$ python -q
>>> import numpy as np
>>> np.set_printoptions(precision=2, suppress=True, linewidth=200, sign=" ")
>>> O, _ = np.linalg.qr(np.array([[-0.1, -1.1, -0.5, -0.4, -0.2, 1.8, 0.3, 1.0],
...     [-0.4, -0.4, 0.4, -1.7, 1.8, 0.4, 0.8, -0.2],
...     [0.4, -0.7, 1.3, 0.5, 0.1, -0.2, -0.6, -0.3],
...     [0.7, -2.3, 0.7, -0.3, -1.8, 0.7, -1.4, -0.5],
...     [-0.8, -0.7, -1.1, -0.2, 0.6, -0.2, -0.6, -0.5],
...     [-0.7, 2.2, -1.0, -0.1, 0.3, -0.8, 0.9, -1.6],
...     [-1.0, -1.1, 0.9, 0.4, -2.4, 0.8, 0.5, 1.3],
...     [-1.2, -0.5, 1.5, -0.5, 0.4, 0.7, 0.5, -1.1]]))
>>> ev = np.array([-2, -1, 1, -2, 0, 1, 0, 2])
>>> A = O @ np.diag(ev) @ O.T
>>> print(A.round(2) + 0)
[[ 0.87 -0.27  0.2  -0.34 -0.14  0.41 -0.1  -0.35]
 [-0.27 -1.46  0.67 -0.1   0.08  0.03  0.53 -0.5 ]
 [ 0.2   0.67  1.02  0.   -0.06  0.98  0.15  0.11]
 [-0.34 -0.1   0.   -0.46  0.34  0.7   0.25  0.11]
 [-0.14  0.08 -0.06  0.34  0.21  0.09 -0.61 -0.86]
 [ 0.41  0.03  0.98  0.7   0.09  0.09  0.01 -0.6 ]
 [-0.1   0.53  0.15  0.25 -0.61  0.01 -0.89 -0.5 ]
 [-0.35 -0.5   0.11  0.11 -0.86 -0.6  -0.5  -0.37]]
>>> left, sigma, vt = np.linalg.svd(A)
>>> evecs = vt[:(sigma > 1e-8).sum()]
>>> rng = np.random.default_rng(996303)
>>> vec = A[5] + 3 * A[1] + rng.integers(2) * np.eye(8)[0]
>>> print(vec)
[ 0.59 -4.36  2.98  0.4   0.32  0.17  1.6  -2.1 ]
>>> print(np.linalg.matrix_rank(np.vstack([A, vec])))
7
>>> print(np.round(np.linalg.norm(vec - evecs.T @ evecs @ vec), 2))
0.08
>>> print(np.allclose(evecs.T @ evecs @ vec, vec))
False
>>> print(round(float(np.abs(np.linalg.eigvals(A)).max()), 2))
2.0
>>> print(np.allclose(A, A.T))
True
>>> print(np.round((A + A.T) / 2, 2) + 0)
[[ 0.87 -0.27  0.2  -0.34 -0.14  0.41 -0.1  -0.35]
 [-0.27 -1.46  0.67 -0.1   0.08  0.03  0.53 -0.5 ]
 [ 0.2   0.67  1.02  0.   -0.06  0.98  0.15  0.11]
 [-0.34 -0.1   0.   -0.46  0.34  0.7   0.25  0.11]
 [-0.14  0.08 -0.06  0.34  0.21  0.09 -0.61 -0.86]
 [ 0.41  0.03  0.98  0.7   0.09  0.09  0.01 -0.6 ]
 [-0.1   0.53  0.15  0.25 -0.61  0.01 -0.89 -0.5 ]
 [-0.35 -0.5   0.11  0.11 -0.86 -0.6  -0.5  -0.37]]
>>> print([round(float(x), 2) for x in np.linalg.svd(A, compute_uv=False)[:3]])
[2.0, 2.0, 2.0]
>>> print(np.argsort(-np.linalg.norm(A, axis=0).round(6), kind="stable")[:3])
[ 1  2  5]
>>> E = np.loadtxt("out2.csv", delimiter=",")
>>> print(E)
[[-1.1   0.8   1.11]
 [ 1.3  -0.1  -1.3 ]
 [ 0.6   1.2  -0.51]
 [-1.3   1.6   1.34]
 [-1.6  -0.6   1.66]
 [-0.3   0.4   0.24]
 [-0.6  -0.2   0.65]
 [-0.1  -1.6   0.02]
 [-0.5  -0.4   0.46]
 [ 0.2  -1.5  -0.15]
 [-0.5   0.4   0.49]
 [-1.7  -0.2   1.62]
 [ 0.    0.9   0.02]
 [-0.2  -0.6   0.04]
 [-1.2  -0.7   1.25]
 [ 0.2  -0.6  -0.2 ]
 [-1.9  -0.9   1.92]
 [ 0.2   0.   -0.27]
 [ 1.1  -0.8  -1.  ]]
>>> O, evecs = np.linalg.qr(E[:, :2])[0], np.linalg.qr(E[:, 2:])[0]
>>> sigma = np.linalg.svd(O.T @ evecs, compute_uv=False)
>>> print(sigma)
[ 1.]
>>> print(np.round(np.linalg.norm(O @ O.T - evecs @ evecs.T, 2), 2))
1.0
>>> D = np.linalg.norm(E[:, None] - E[None], axis=-1)
>>> print(np.linalg.matrix_rank(D ** 2))
5
>>> print(D[:5, :5])
[[ 0.    3.52  2.38  0.86  1.59]
 [ 3.52  0.    1.67  4.08  4.17]
 [ 2.38  1.67  0.    2.68  3.58]
 [ 0.86  4.08  2.68  0.    2.24]
 [ 1.59  4.17  3.58  2.24  0.  ]]
>>> print((D + 1e9 * np.eye(19)).round(6).argmin(axis=1))
[  3  18  12   0  11  10   8   9   6   7   5   4   5  15   4  13   4  15   1]
>>> print(np.flatnonzero(D[5] < D.mean() / 2))
[  5   6   8  10  12  17]
>>> print(D.mean(axis=1).argmax())
1
>>> W2 = E[[12, 18]].astype(float)
>>> for _ in range(7):
...     z = np.linalg.norm(E[:, None] - W2, axis=-1).argmin(axis=1)
...     W2 = np.array([E[z == j].mean(axis=0) for j in range(2)])
... 
>>> print(z)
[ 0  1  1  0  0  1  0  1  0  1  0  0  1  1  0  1  0  1  1]
>>> print(np.bincount(z))
[  9  10]
>>> print(round(np.log10(np.linalg.cond(E))))
1
>>> print(np.linalg.cond(E) > 100)
False
>>> print([round(float(x), 2) for x in np.linalg.svd(E, compute_uv=False)[:3]])
[5.95, 3.72, 0.2]
>>> print(np.abs(np.linalg.svd(E)[2][-1]))
[ 0.71  0.01  0.71]
>>> K = np.array([[1, 2, 0, 2, 0, 2],
...     [0, 0, 0, 0, 0, 0],
...     [0, 0, 0, 0, 0, 0],
...     [2, 4, 0, 4, 0, 4],
...     [3, 6, 0, 6, 0, 6],
...     [0, 0, 0, 0, 0, 0],
...     [0, 0, 0, 0, 0, 0],
...     [1, 2, 0, 2, 0, 2]])
>>> print(round(np.trace(np.linalg.pinv(K) @ K), 2))
1.0
>>> print(np.abs(np.diag(np.linalg.qr(K)[1])) > 1e-9)
[ True False False False False False]
>>> left, sigma, vt = np.linalg.svd(K)
>>> evecs = vt[:(sigma > 1e-8).sum()]
>>> vec = K[3] + -2 * K[0] + rng.integers(2) * np.eye(6)[4]
>>> print(vec)
[ 0.  0.  0.  0.  1.  0.]
>>> print(round(float(np.linalg.norm(vec - evecs.T @ evecs @ vec)), 2))
1.0
>>> print(np.linalg.matrix_rank(np.vstack([K, vec])))
2
>>> print(evecs.T @ evecs)
[[ 0.08  0.15  0.    0.15  0.    0.15]
 [ 0.15  0.31  0.    0.31  0.    0.31]
 [ 0.    0.    0.    0.    0.    0.  ]
 [ 0.15  0.31  0.    0.31  0.    0.31]
 [ 0.    0.    0.    0.    0.    0.  ]
 [ 0.15  0.31  0.    0.31  0.    0.31]]
>>> other = np.array([[1, 1, 3, 4, 3, 8, 7],
...     [9, 3, 8, 7, 8, 4, 5],
...     [6, 1, 1, 8, 6, 3, 8],
...     [9, 1, 4, 9, 5, 7, 0],
...     [4, 7, 1, 9, 1, 3, 6],
...     [3, 2, 8, 2, 1, 8, 5],
...     [8, 5, 0, 0, 0, 8, 9]])
>>> other[-1] = other[0]
>>> W0 = other + 0.05 * np.eye(7)
>>> print(W0)
[[ 1.05  1.    3.    4.    3.    8.    7.  ]
 [ 9.    3.05  8.    7.    8.    4.    5.  ]
 [ 6.    1.    1.05  8.    6.    3.    8.  ]
 [ 9.    1.    4.    9.05  5.    7.    0.  ]
 [ 4.    7.    1.    9.    1.05  3.    6.  ]
 [ 3.    2.    8.    2.    1.    8.05  5.  ]
 [ 1.    1.    3.    4.    3.    8.    7.05]]
>>> left, sigma, vt = np.linalg.svd(W0)
>>> print(np.argmax(sigma[:-1] / (sigma[1:] + 1e-6)) + 1)
6
>>> print(sigma)
[ 33.88  11.26   9.35   6.28   5.75   1.6    0.02]
>>> other = left[:, :6] @ np.diag(sigma[:6]) @ vt[:6]
>>> print(np.linalg.matrix_rank(other))
6
>>> print(round(np.linalg.norm(W0 - other) / np.linalg.norm(W0), 2))
0.0
>>> print(np.round(np.linalg.norm(W0 - other, 2), 2), np.round(sigma[6], 2))
0.02 0.02
>>> print(np.linalg.matrix_rank(W0, rtol=0.05))
5
>>> data = np.loadtxt("w.csv", delimiter=",")
>>> print(data)
[[-0.97  0.42 -1.22 -0.66 -0.25  0.94]
 [ 0.19 -0.51 -0.5   1.35  0.85  0.95]
 [-0.1   0.58 -1.03  0.18  0.93 -1.31]
 [-0.39 -1.76 -0.31 -0.64  0.29 -0.39]
 [ 1.55 -0.2  -0.99 -0.24 -0.72  0.03]
 [ 0.68  0.28  0.34 -1.11  1.33  0.59]]
>>> z = rng.permutation(6)
>>> print(z)
[ 3  4  0  2  1  5]
>>> other = data[z][:, z]
>>> print(np.sort(np.abs(np.linalg.eigvals(other))))
[ 2.  2.  2.  2.  2.  2.]
>>> print(np.round(np.linalg.det(other), 2), round(float(np.linalg.det(data[z])), 2))
-64.0 64.0
>>> f = np.array([5, 2, 4, -2, -2, -1, 3])
>>> v = np.array([1, 2, 0, 9, 9, 4, 8, 2, 8])
>>> mat = f[:, None] + v[None, :]
>>> print(mat)
[[ 6  7  5 14 14  9 13  7 13]
 [ 3  4  2 11 11  6 10  4 10]
 [ 5  6  4 13 13  8 12  6 12]
 [-1  0 -2  7  7  2  6  0  6]
 [-1  0 -2  7  7  2  6  0  6]
 [ 0  1 -1  8  8  3  7  1  7]
 [ 4  5  3 12 12  7 11  5 11]]
>>> # columns 3 and 4 are equal
>>> ang = np.radians(36)
>>> R = np.eye(9)
>>> R[5, 5] = R[7, 7] = np.cos(ang)
>>> R[5, 7], R[7, 5] = -np.sin(ang), np.sin(ang)
>>> print(R)
[[ 1.    0.    0.    0.    0.    0.    0.    0.    0.  ]
 [ 0.    1.    0.    0.    0.    0.    0.    0.    0.  ]
 [ 0.    0.    1.    0.    0.    0.    0.    0.    0.  ]
 [ 0.    0.    0.    1.    0.    0.    0.    0.    0.  ]
 [ 0.    0.    0.    0.    1.    0.    0.    0.    0.  ]
 [ 0.    0.    0.    0.    0.    0.81  0.   -0.59  0.  ]
 [ 0.    0.    0.    0.    0.    0.    1.    0.    0.  ]
 [ 0.    0.    0.    0.    0.    0.59  0.    0.81  0.  ]
 [ 0.    0.    0.    0.    0.    0.    0.    0.    1.  ]]
>>> other = mat @ R.T
>>> print(np.round(np.linalg.svd(mat, compute_uv=False), 2) + 0, np.round(np.linalg.svd(other, compute_uv=False), 2) + 0)
[ 58.68  10.15   0.     0.     0.     0.     0.  ] [ 58.68  10.15   0.     0.     0.     0.     0.  ]
>>> print(np.allclose(np.linalg.norm(mat, axis=1), np.linalg.norm(other, axis=1)))
True
>>> print(round(np.linalg.norm(mat, 2) / np.linalg.norm(mat), 2))
0.99
>>> left, sigma, vt = np.linalg.svd(mat)
>>> print(sigma.round(2) + 0)
[ 58.68  10.15   0.     0.     0.     0.     0.  ]
>>> print(np.argmax(sigma[:-1] / (sigma[1:] + 1e-6)) + 1)
2
>>> other = left[:, :2] @ np.diag(sigma[:2]) @ vt[:2]
>>> print(np.round(np.linalg.norm(mat - other) / np.linalg.norm(mat), 2))
0.0
>>> print(np.round(np.abs(mat - other).max(), 2))
0.0
>>> w1 = np.array([[-1, 1, -3],
...     [-1, 0, -3],
...     [-3, -1, 2],
...     [-2, 0, -1],
...     [-3, 2, -1],
...     [1, 1, -1],
...     [-2, -3, 3],
...     [1, -2, -2],
...     [0, 3, -1]])
>>> beta = np.array([2, 2, 5])
>>> hid = np.maximum(mat @ w1 + beta, 0)
>>> print(hid)
[[  0  26   0]
 [  0  23   0]
 [  0  25   0]
 [  0  19   0]
 [  0  19   0]
 [  0  20   0]
 [  0  24   0]]
>>> print(np.linalg.matrix_rank(hid))
1
>>> W2 = np.array([[0, 3], [2, 2], [1, 3]])
>>> print(hid @ W2)
[[ 52  52]
 [ 46  46]
 [ 50  50]
 [ 38  38]
 [ 38  38]
 [ 40  40]
 [ 48  48]]
>>> print((hid @ W2).round(6).argmax(axis=1))
[ 0  0  0  0  0  0  0]
>>> M = np.diag(np.array([0, 2, 2, 2, 2]))
>>> print(M)
[[ 0  0  0  0  0]
 [ 0  2  0  0  0]
 [ 0  0  2  0  0]
 [ 0  0  0  2  0]
 [ 0  0  0  0  2]]
>>> def softmax(z):
...     e = np.exp(z - z.max(axis=-1, keepdims=True))
...     return e / e.sum(axis=-1, keepdims=True)
... 
>>> print(np.round(softmax(W0[2]), 2) + 0)
[ 0.06  0.    0.    0.44  0.06  0.    0.44]
>>> att = W0 @ W0.T / np.sqrt(7)
>>> print(np.round(softmax(att + np.triu(np.full(att.shape, -np.inf), 1)), 2) + 0)
[[ 1.    0.    0.    0.    0.    0.    0.  ]
 [ 0.    1.    0.    0.    0.    0.    0.  ]
 [ 0.    0.98  0.02  0.    0.    0.    0.  ]
 [ 0.    0.08  0.    0.92  0.    0.    0.  ]
 [ 0.    0.    0.    0.    1.    0.    0.  ]
 [ 0.    0.85  0.    0.    0.    0.15  0.  ]
 [ 0.09  0.81  0.    0.    0.    0.    0.1 ]]
>>> left, sigma, vt = np.linalg.svd(M)
>>> evecs = vt[:(sigma > 1e-8).sum()]
>>> vec = M[4] + -3 * M[1] + rng.integers(2) * np.eye(5)[3]
>>> print(vec)
[ 0. -6.  0.  0.  2.]
>>> print(np.allclose(evecs.T @ evecs @ vec, vec))
True
>>> print(np.linalg.matrix_rank(np.vstack([M, vec])))
4
>>> print(evecs.T @ evecs)
[[ 0.  0.  0.  0.  0.]
 [ 0.  1.  0.  0.  0.]
 [ 0.  0.  1.  0.  0.]
 [ 0.  0.  0.  1.  0.]
 [ 0.  0.  0.  0.  1.]]
>>> print(np.diag(evecs.T @ evecs))
[ 0.  1.  1.  1.  1.]
>>> X = np.load("a.npy")
>>> print(X)
[[-3 -2 -1  0]
 [ 1  2  3  4]
 [ 5  6  7  8]]
>>> # looks like rank 2
>>> vec = np.array([-3, -3, 0, -3])
>>> print(X * vec)
[[  9   6   0   0]
 [ -3  -6   0 -12]
 [-15 -18   0 -24]]
>>> print(np.linalg.norm(X @ vec) <= np.linalg.norm(X, 2) * np.linalg.norm(vec) + 1e-9)
True
>>> print(X @ vec)
[ 15 -21 -57]
>>> print((X * vec).sum(axis=1))
[ 15 -21 -57]
>>> print(np.round(X @ np.linalg.pinv(X) @ X, 2) + 0)
[[-3. -2. -1.  0.]
 [ 1.  2.  3.  4.]
 [ 5.  6.  7.  8.]]
>>> print(np.abs(np.diag(np.linalg.qr(X)[1])) > 1e-9)
[ True  True False]
>>> print(np.linalg.lstsq(X[:-1].T, X[-1])[2])
2
>>> print(np.unique(X.round(6), axis=0).shape)
(3, 4)
>>> left, sigma, vt = np.linalg.svd(X)
>>> evecs = vt[:(sigma > 1e-8).sum()]
>>> vec = X[1] + 4 * X[0] + rng.integers(2) * np.eye(4)[2]
>>> print(vec)
[-11.  -6.  -1.   4.]
>>> print(np.linalg.matrix_rank(np.vstack([X, vec])))
2
>>> print(np.diag(evecs.T @ evecs))
[ 0.7  0.3  0.3  0.7]
>>> print(round(float(np.linalg.norm(vec - evecs.T @ evecs @ vec)), 2))
0.0
